$ ipython --no-banner

In [1]: import numpy as np

In [2]: from numpy import linalg as LA

In [3]: np.set_printoptions(precision=2, suppress=True, linewidth=100)

In [4]: M = np.loadtxt("case15.csv", delimiter=",")

In [5]: print(M)
[[0.5  0.5  0.   0.  ]
 [0.   0.5  0.   0.5 ]
 [0.33 0.   0.33 0.33]
 [0.   0.   0.5  0.5 ]]

In [6]: w1 = np.array([[0, -3, -1, -3], [-3, -1, 3, 2], [2, 0, 2, -3], [2, 0, -2, -2]])

In [7]: beta = np.array([2, 1, 0, 3])

In [8]: act = np.maximum(M @ w1 + beta, 0)

In [9]: print((act > 0).mean(axis=0))
[1.  0.5 0.5 1. ]

In [10]: Z = np.array([[3, -1, 2], [0, 1, 0], [-3, 1, -1], [-1, -1, 1]])

In [11]: print(w1 @ Z)
[[  6  -1  -2]
 [-20   3  -7]
 [  3   3  -1]
 [ 14  -2   4]]

In [12]: print((act @ Z).round(6).argmax(axis=1))
[2 2 0 0]

In [13]: print(act @ Z)
[[-4.   -2.    2.5 ]
 [ 0.   -3.5   5.5 ]
 [ 9.67 -3.67  7.  ]
 [11.5  -3.5   8.5 ]]

In [14]: print(np.round(np.trace(M), 2))
1.83

In [15]: print(M @ M)
[[0.25 0.5  0.   0.25]
 [0.   0.25 0.25 0.5 ]
 [0.28 0.17 0.28 0.28]
 [0.17 0.   0.42 0.42]]

In [16]: M.inv()
---------------------------------------------------------------------------
AttributeError                            Traceback (most recent call last)
Cell In[16], line 1
----> 1 M.inv()

AttributeError: 'numpy.ndarray' object has no attribute 'inv'

In [17]: mat = np.array([[7, -3, -3], [9, 3, -1], [2, 6, 2], [4, 12, 4]])

In [18]: out = mat[0, 0] * mat[1:] - np.outer(mat[1:, 0], mat[0])

In [19]: print(out)
[[ 0 48 20]
 [ 0 48 20]
 [ 0 96 40]]

In [20]: print(LA.matrix_rank(out), LA.matrix_rank(mat))
1 2

In [21]: print(mat[:, 0] / mat[0, 0])
[1.   1.29 0.29 0.57]

In [22]: Uu, s, vt = LA.svd(mat)

In [23]: print(np.argmax(s[:-1] / (s[1:] + 1e-6)) + 1)
2

In [24]: out = Uu[:, :2] @ np.diag(s[:2]) @ vt[:2]

In [25]: print(round(LA.norm(mat - out) / LA.norm(mat), 2))
0.0

In [26]: print(LA.matrix_rank(out))
2

In [27]: print(round(float(LA.norm(mat - out, 2)), 2), np.round(s[2], 2))
0.0 0.0

In [28]: print(round(np.abs(mat - out).max(), 2))
0.0

In [29]: out = np.array([[3, 1, 1], [1, 0, 2], [1, 2, 0]])

In [30]: print(np.vstack([mat, out.T]).shape)
(7, 3)

In [31]: print(np.einsum("ik,kj->ji", mat, out))
[[15 29 14 28]
 [ 1  7  6 12]
 [ 1 15 14 28]]

In [32]: print(np.einsum("ij,ij->i", mat, mat))
[ 67  91  44 176]

In [33]: print(np.einsum("ik,kj->ij", mat, out))
[[15  1  1]
 [29  7 15]
 [14  6 14]
 [28 12 28]]
